$ python3 -q
>>> import numpy as np
>>> from numpy import linalg as LA
>>> np.set_printoptions(suppress=True, linewidth=160)
>>> def rnd(a):
...     return np.round(a, 4) + 0
... 
>>> sig = 10 * 0.7 ** np.arange(12)
>>> rng = np.random.default_rng(803865)
>>> F = rng.normal(size=(40, 12)) * rng.permutation(sig)
>>> rnd(F)
array([[ -0.4452,   0.479 ,   1.5477,  -0.4346,   4.8448,   0.4612, -15.1434,  -0.6497,  -0.5166,   1.5291,   1.4624,   0.4168],
       [ -0.343 ,   0.1941,   1.6235,  -0.168 ,  -6.8332,  -1.7543,   5.8543,   6.0299,  -0.4067,  -1.1555,  -0.7608,  -0.0388],
       [ -0.2355,   0.5048,   0.4243,  -1.1605,  -7.0207, -14.6878,  -6.102 ,  -1.4743,   0.1549,   0.283 ,  -0.6154,  -0.0701],
       [  0.0695,   0.7431,   2.4831,  -0.8866,  -3.7694,  -8.0116, -10.1363,  -0.0459,  -0.0965,   0.6179,  -0.2151,  -0.0028],
       [  0.0727,   0.2001,  -4.9469,   1.683 ,  -1.9977,   7.6612,  -4.3696,  -3.6074,  -0.6728,   0.4253,   0.5882,  -0.1285],
       [  0.3271,  -0.4574,  -2.3313,  -3.3456,   2.6564,  -5.6381,  -5.5362,   0.3679,   0.5683,   0.0418,   1.2709,  -0.2174],
       [ -0.0882,   0.5227,   1.6673,   4.1799,  -1.2007,  -5.5011,   6.4362,  -3.2072,  -0.4617,   1.2933,   3.2429,  -0.0668],
       [ -0.2049,   0.3512,  -3.1803,  -1.4661,  -1.1083,  -9.2622,  -3.3108,   5.4239,   0.2347,   0.2867,   0.8755,   0.2175],
       [ -0.0389,   0.0691,  -0.3148,  -0.1373,  -3.5694,  -1.7357,  -0.2934,   1.4816,  -0.8701,   0.4259,  -0.9568,   0.2193],
       [  0.0106,   0.1935,   1.7465,   1.1493,  -2.8586, -22.0402,  -5.4688,  -5.4911,   1.4976,  -0.3126,  -1.0253,  -0.1008],
       [ -0.1827,   0.0489,  -2.5681,  -1.9401,   0.5567,  -0.152 ,   6.0879,  -6.3451,  -0.0002,  -0.2933,   1.864 ,   0.5862],
       [  0.1289,   0.5952,   2.1116,  -0.0801,   1.7629,   5.3293,   3.5605,   0.7754,   0.5127,  -0.6639,  -0.4985,  -0.2727],
       [  0.4543,   0.1438,   3.7112,  -1.5342,   1.1869,  -2.9483,   0.6293,  -2.2027,   0.3373,  -0.3693,   0.5164,   0.0014],
       [ -0.0738,  -0.0259,  -1.2082,  -0.3834,  -3.1099,  -4.0241,  -6.3037,   4.6676,  -1.1927,  -0.1308,  -0.9936,  -0.5404],
       [  0.0136,   0.3467,  -3.9577,   3.3547,  -4.1759,   0.8942,  -1.5528,  -2.1476,   0.332 ,  -0.3443,   0.7376,  -0.0591],
       [  0.0136,   0.2833,   1.6642,  -0.2308,  -0.2938,   9.4236,   6.742 ,  -4.5848,   0.023 ,   0.1596,  -1.5534,  -0.0598],
       [  0.038 ,   0.1387,   3.5518,   2.3306,  -5.8873,   0.6965,  12.2239,  -0.7507,  -0.8078,   0.2478,  -0.013 ,  -0.1429],
       [ -0.0286,  -0.5188,  -1.8435,   0.1388,  -1.7445,  23.6641,  -8.2553,  -1.0401,   0.7111,   0.792 ,   0.0613,   0.261 ],
       [  0.1628,   0.6396,   0.7072,   3.4617,  -6.2962,  -3.1636,  -1.1667,  -1.667 ,  -0.8136,  -0.2351,   0.0389,  -0.1077],
       [ -0.1492,  -0.5153,  -0.3901,  -0.57  ,   1.2473,   2.6532,  -8.9009,   0.7914,   1.151 ,  -0.8488,   2.0669,  -0.2981],
       [  0.1163,  -0.1348,   0.5446,   0.5347,   3.2289,   8.5347,  -9.5383,  -5.1468,  -0.1297,  -0.3896,  -1.1376,   0.1943],
       [  0.0337,   0.0205,  -1.7446,  -1.4559,  -4.6607,  -3.4214,  -3.4392,  -3.7493,  -0.1571,  -0.6816,   1.0683,   0.0124],
       [  0.254 ,   0.4101,   0.0187,  -1.857 ,  -3.7516,   9.5889,  -2.6793,  -2.2126,  -0.8786,  -1.1324,   1.7813,  -0.3105],
       [  0.254 ,  -0.1171,  -0.32  ,  -0.8849,   2.8943,   3.6524,  -1.0838,  -1.3197,  -0.0385,   1.3019,   1.1813,  -0.3677],
       [  0.1323,   0.4393,  -0.5369,   2.7424,   1.6124,  12.0873,   6.3116,   0.8771,   0.2992,  -0.5026,  -0.6861,  -0.1742],
       [ -0.1624,   0.2862,  -0.5638,  -1.6827,  -4.204 , -11.3159,  11.8628,   4.2665,  -0.2268,  -0.4807,  -0.8364,  -0.1428],
       [  0.2315,  -0.2711,  -0.6712,  -1.0213,  -3.7576,  -6.1963,  -2.7788,  -4.2933,  -0.0958,  -1.2231,  -2.4193,   0.1163],
       [  0.1361,   0.2212,   1.7504,  -1.2306,   4.2534,  14.2346,  -1.7191,  -0.992 ,   0.495 ,   1.6503,   2.4416,   0.0159],
       [  0.0246,  -0.187 ,   1.4422,  -1.5653,   1.1882,   0.4509,   8.3125,   0.4914,  -0.0169,   0.2122,  -0.1182,  -0.441 ],
       [ -0.0195,   0.5168,   0.0406,   0.2815,  -0.8482,   7.2707,  -8.8948,  -2.3462,   0.5719,  -0.9708,   1.3782,   0.3262],
       [ -0.1134,   0.1056,  -0.9426,   1.6792,  -3.7973, -31.2217, -12.0137,  -5.9228,   0.0831,   0.8916,  -0.4074,  -0.6163],
       [ -0.0868,   0.5204,   0.8576,  -2.2124,  -2.53  ,   2.7737,   3.6756,   1.0624,   0.7944,  -0.2345,   0.1459,   0.1943],
       [ -0.0563,   0.1052,   0.3618,   3.6764,   1.6648,  10.368 ,  -4.8002,  -5.5617,   0.2092,   1.2721,   0.2297,  -0.3648],
       [ -0.1117,  -0.4742,  -0.212 ,  -3.8197,  -5.7004,  -9.2944,  -1.3764,   2.3727,  -0.7228,   2.1855,   1.4439,  -0.5851],
       [  0.1925,   0.4194,  -3.5956,  -0.1439,  -4.3796,   1.7488,   3.4324,   2.5023,  -0.4066,   0.0447,   0.7591,   0.3772],
       [ -0.2015,  -0.0286,  -3.235 ,   1.3208,  -1.674 , -10.8629, -14.5533,  -0.6364,   0.1098,  -0.7452,  -1.4538,   0.2711],
       [ -0.0686,   0.2441,  -1.7783,  -2.0882,  -1.9867,  -4.9572,   0.556 ,   8.0188,   1.0019,   0.9557,  -1.3107,   0.2283],
       [  0.3013,   0.4485,   1.1582,  -0.8922,   6.8153,   6.5858, -10.8288,   0.0489,  -0.2876,   0.809 ,   1.6826,   0.3885],
       [ -0.1213,  -0.2448,  -6.0699,   1.7611,   4.6143,  -3.5316,   7.0519,   1.7593,  -0.6852,  -1.6862,   0.1601,  -0.0597],
       [  0.1141,   0.7857,   2.378 ,  -0.3473,  -2.9292,  13.1298,   8.6487,   0.5341,   0.7987,  -0.058 ,   0.0854,  -0.0499]])
>>> C2 = np.cov(F, rowvar=False)
>>> rnd(np.polyfit(F[:, 5], F[:, 3], 1))
array([ 0.0111, -0.076 ])
>>> rnd(F.std(axis=0))
array([0.1835, 0.3395, 2.2234, 1.8738, 3.4652, 9.9984, 7.0428, 3.3409, 0.6057, 0.8649, 1.2199, 0.2813])
>>> np.argwhere(np.triu(np.abs(np.corrcoef(F.T)) > 0.8, 1))
array([], shape=(0, 2), dtype=int64)
>>> rnd(LA.eigvalsh(C2)[::-1])
array([106.6289,  50.8701,  11.4096,   9.4989,   5.0326,   2.7903,   1.4429,   0.5549,   0.3314,   0.111 ,   0.0486,   0.0235])
